$ python -q
>>> import numpy as np
>>> np.set_printoptions(precision=1, suppress=True, linewidth=100, sign=" ")
>>> def rnd(a):
...     return np.round(a, 1) + 0
... 
>>> feats = np.loadtxt("block7.csv", delimiter=",")
>>> print(feats)
[[ 0. -1.]
 [-1.  0.]]
>>> print(rnd(np.linalg.det(feats.T)))
-1.0
>>> print(rnd(np.linalg.det(2 * feats)), rnd(np.linalg.det(feats)))
-4.0 -1.0
>>> arr = np.load("layer7.npy")
>>> print(arr)
[[ 6  0  4]
 [ 0  1  0]
 [ 9  0  0]]
>>> rng = np.random.default_rng(42)
>>> M2 = arr + rng.integers(-2, 3, (3, 1)) @ rng.integers(-2, 3, (1, 3))
>>> print(M2)
[[ 6  0  0]
 [ 0  1  2]
 [ 9  0  2]]
>>> print(np.linalg.matrix_rank(M2 - arr, tol=1e-8))
1
>>> print(np.abs(M2 - arr).sum(axis=1))
[ 4  2  2]
>>> print(rnd(np.linalg.eigvals(arr)))
[ 9.7 -3.7  1. ]
>>> print(np.einsum("ii->", arr))
7
>>> print(rnd(np.linalg.det(arr.T)))
-36.0
>>> r0 = np.array([3, 0, 1])
>>> M2 = arr + np.outer(r0, np.eye(3)[2])
>>> print(np.linalg.matrix_rank(M2 - arr))
1
>>> print(np.linalg.matrix_rank(np.linalg.inv(M2) - np.linalg.inv(arr), tol=1e-8))
1
>>> print(M2)
[[ 6.  0.  7.]
 [ 0.  1.  0.]
 [ 9.  0.  1.]]
>>> print(rnd(np.linalg.det(M2) / np.linalg.det(arr)), rnd(1 + np.linalg.solve(arr, r0)[2]))
1.6 1.6
>>> J = np.array([[-8, 8, -1, -2, -2],
...     [-7, 7, -7, -5, -3],
...     [1, 7, -5, -3, 1],
...     [9, -7, -4, 7, 6]])
>>> J[:, 1] = 2 * J[:, 0]
>>> print(J)
[[ -8 -16  -1  -2  -2]
 [ -7 -14  -7  -5  -3]
 [  1   2  -5  -3   1]
 [  9  18  -4   7   6]]
>>> def softmax(z):
...     e = np.exp(z - z.max(axis=-1, keepdims=True))
...     return e / e.sum(axis=-1, keepdims=True)
... 
>>> print(rnd(softmax(J).sum(axis=1)))
[ 1.  1.  1.  1.]
>>> print(rnd(softmax(J[2] + 2)))
[ 0.2  0.6  0.   0.   0.2]
>>> print(rnd(softmax(J[2])))
[ 0.2  0.6  0.   0.   0.2]
>>> scores = J @ J.T / np.sqrt(5)
>>> print(rnd(softmax(scores + np.triu(np.full(scores.shape, -np.inf), 1))))
[[ 1.  0.  0.  0.]
 [ 0.  1.  0.  0.]
 [ 0.  0.  1.  0.]
 [ 0.  0.  0.  1.]]
>>> print(rnd(softmax(scores)[2] @ J))
[ 8.9 17.8 -4.   6.9  5.9]
>>> print(softmax(scores).round(6).argmax(axis=1))
[ 0  1  3  3]
>>> print(rnd(softmax(scores)))
[[ 1.  0.  0.  0.]
 [ 0.  1.  0.  0.]
 [ 0.  0.  0.  1.]
 [ 0.  0.  0.  1.]]
>>> M2 = np.array([[0, 0, 3], [0, 0, 3]])
>>> Z = np.kron(M2, J)
>>> print(Z.shape)
(8, 15)
>>> M2 = J[0, 0] * J[1:] - np.outer(J[1:, 0], J[0])
>>> print(M2)
[[  0   0  49  26  10]
 [  0   0  41  26  -6]
 [  0   0  41 -38 -30]]
>>> print(np.linalg.matrix_rank(M2), np.linalg.matrix_rank(J))
3 4
>>> print(np.flatnonzero(~M2.round(6).any(axis=1)))
[]
>>> data = np.loadtxt("arr.csv", delimiter=",")
>>> print(rnd(data))
[[-0.7  0.7  0.   0.   0. ]
 [-0.7 -0.7  0.   0.   0. ]
 [ 0.   0.   1.   0.   0. ]
 [ 0.   0.   0.   1.   0. ]
 [ 0.   0.   0.   0.   1. ]]
>>> proj = np.triu(np.array([[-2, -2, 2, 1, -2],
...     [1, 2, 0, -1, 0],
...     [0, -2, -2, -1, 0],
...     [2, -1, 0, 0, -2],
...     [-2, -2, 2, 0, 2]]), 1) + np.eye(5)
>>> M2 = proj @ data @ np.linalg.inv(proj)
>>> print(rnd(M2))
[[ 0.7  3.5  0.6  4.4  8.2]
 [-0.7 -2.1  1.4 -1.  -3.4]
 [ 0.   0.   1.   0.   0. ]
 [ 0.   0.   0.   1.   0. ]
 [ 0.   0.   0.   0.   1. ]]
>>> print(rnd(np.poly(M2)))
[ 1.  -1.6 -0.2  0.2  1.6 -1. ]
>>> print(rnd(proj @ data - data @ proj))
[[ 1.4  0.   3.4  2.4 -3.4]
 [ 0.  -1.4  1.4 -1.  -1.4]
 [ 0.   0.   0.   0.   0. ]
 [ 0.   0.   0.   0.   0. ]
 [ 0.   0.   0.   0.   0. ]]
>>> print(data[:, 4] @ data[:, 3])
0.0
>>> X = np.loadtxt("w.csv", delimiter=",")
>>> print(X)
[[-1.  0.  0.  0.  0.]
 [ 0.  1.  0.  0.  0.]
 [ 0.  0. -1.  0.  0.]
 [ 0.  0.  0.  1.  0.]
 [ 0.  0.  0.  0.  1.]]
>>> # triangular: eigenvalues sit on the diagonal
>>> print(rnd(np.sort(np.linalg.eigvals(X))))
[-1. -1.  1.  1.  1.]
>>> labels = rng.permutation(2)
>>> M2 = feats[:, labels] * rng.choice([-1, 1], 2)
>>> print(M2)
[[ 0.  1.]
 [-1. -0.]]
>>> left, _, VT = np.linalg.svd(feats.T @ M2)
>>> print(rnd(np.linalg.lstsq(feats, M2)[0]))
[[ 1.  0.]
 [ 0. -1.]]
>>> print(labels)
[ 0  1]
>>> r0 = np.array([-3, 0])
>>> print(np.polyval(r0, M2[1]))
[ 3.  0.]
>>> print(np.convolve(M2[1], r0))
[ 3.  0.  0.]
>>> w, evecs = np.linalg.eig(X)
>>> print(rnd(np.sort(np.linalg.eigvals(X @ X))))
[ 1.  1.  1.  1.  1.]
>>> print(rnd(np.sort(np.linalg.eigvals(np.linalg.inv(X)))))
[-1. -1.  1.  1.  1.]
>>> print(np.prod(w))
1.0
>>> print(X @ evecs[:, 0] - w[0] * evecs[:, 0])
[ 0.  0.  0.  0.  0.]
>>> M = np.load("sample0.npy")
>>> print(M)
[[ 0  0  1  0]
 [ 0  0  0  1]
 [ 1  0  0  0]
 [ 0  1  0  0]]
>>> w, evecs = np.linalg.eig(M)
>>> print(rnd(np.sort(np.linalg.eigvals(M.T))))
[-1. -1.  1.  1.]
>>> print(np.prod(w))
1.0
>>> print(rnd(np.sort(np.linalg.eigvals(M @ M))))
[ 1.  1.  1.  1.]
>>> print(M @ evecs[:, 0] - w[0] * evecs[:, 0])
[ 0.  0.  0.  0.]
>>> x0 = np.array([-2, 0, 2, 3])
>>> print(M.T @ (M @ x0))
[-2  0  2  3]
>>> print(rnd(np.sort(np.abs(np.degrees(np.angle(np.linalg.eigvals(M)))))))
[   0.    0.  180.  180.]
>>> print(rnd(np.linalg.det(M)))
1.0
>>> print([p for p in range(1, 25) if np.allclose(np.linalg.matrix_power(M, p), np.eye(4))])
[2, 4, 6, 8, 10, 12, 14, 16, 18, 20, 22, 24]
>>> w, evecs = np.linalg.eigh(M)
>>> x0 = np.array([-3, -1, 3, -3])
>>> print(rnd(x0 @ M @ x0 / (x0 @ x0)), w[0], w[-1])
-0.4 -1.0 1.0
>>> print(np.abs(M).sum(axis=1).max(), np.abs(w).max())
1 1.0
>>> print(x0 @ M @ x0)
-12
>>> print(rnd(evecs * np.abs(w) @ evecs.T))
[[ 1.  0.  0.  0.]
 [ 0.  1.  0.  0.]
 [ 0.  0.  1.  0.]
 [ 0.  0.  0.  1.]]
>>> F = np.load("run13.npy")
>>> print(rnd(F))
[[ 1.   0.   0.   0. ]
 [ 0.  -0.7  0.7  0. ]
 [ 0.  -0.7 -0.7  0. ]
 [ 0.   0.   0.   1. ]]
>>> M2 = np.linalg.inv(F)
>>> print(rnd(np.linalg.det(F) * np.linalg.det(M2)))
1.0
>>> print((np.abs(M2) > 1e-9).astype(int))
[[ 1  0  0  0]
 [ 0  1  1  0]
 [ 0  1  1  0]
 [ 0  0  0  1]]
>>> print(np.allclose(M2, F.T))
True
>>> print(rnd(M2))
[[ 1.   0.   0.   0. ]
 [ 0.  -0.7 -0.7  0. ]
 [ 0.   0.7 -0.7  0. ]
 [ 0.   0.   0.   1. ]]
>>> print(rnd(np.linalg.slogdet(F)[0]))
1.0
>>> print(rnd(np.linalg.cond(F)))
1.0
>>> r0 = np.array([1, 0, -1, -2])
>>> M2 = F + np.outer(r0, np.eye(4)[0])
>>> print(rnd(np.linalg.det(M2) / np.linalg.det(F)), rnd(1 + np.linalg.solve(F, r0)[0]))
2.0 2.0
>>> print(rnd(np.linalg.svd(F, compute_uv=False)))
[ 1.  1.  1.  1.]
>>> print(rnd(np.linalg.norm(F, axis=0)))
[ 1.  1.  1.  1.]
>>> M2 = np.array([[1, 1], [-1, 2], [0, 2], [-1, 1]])
>>> print(np.einsum("ij,ij->i", F, F))
[ 1.  1.  1.  1.]
>>> print(np.linalg.matrix_rank(F @ M2))
2
>>> print(rnd(np.einsum("ik,kj->ji", F, M2)))
[[ 1.   0.7  0.7 -1. ]
 [ 1.   0.  -2.8  1. ]]
>>> A = np.array([[4, 0, 7], [0, 5, 7], [0, 0, 4]])
>>> # triangular: eigenvalues sit on the diagonal
>>> cov = A.T @ A
>>> print(rnd(np.linalg.eigvalsh(cov)[::-1]))
[ 132.2   20.5    2.4]
>>> print(rnd(np.linalg.svd(A, compute_uv=False) ** 2))
[ 132.2   20.5    2.4]
>>> print((A @ A.T).shape)
(3, 3)
>>> print(np.diag(cov))
[  16   25  114]
>>> print(np.linalg.matrix_rank(cov))
3
>>> q, R = np.linalg.qr(A)
>>> print(abs(R[0, 0]), rnd(np.linalg.norm(A[:, 0])))
4.0 4.0
>>> print(R)
[[ 4.  0.  7.]
 [ 0.  5.  7.]
 [ 0.  0.  4.]]
>>> print(np.trace(q @ q.T))
3.0
>>> print(q @ R)
[[ 4.  0.  7.]
 [ 0.  5.  7.]
 [ 0.  0.  4.]]
>>> print(np.allclose(R.T @ R, A.T @ A))
True
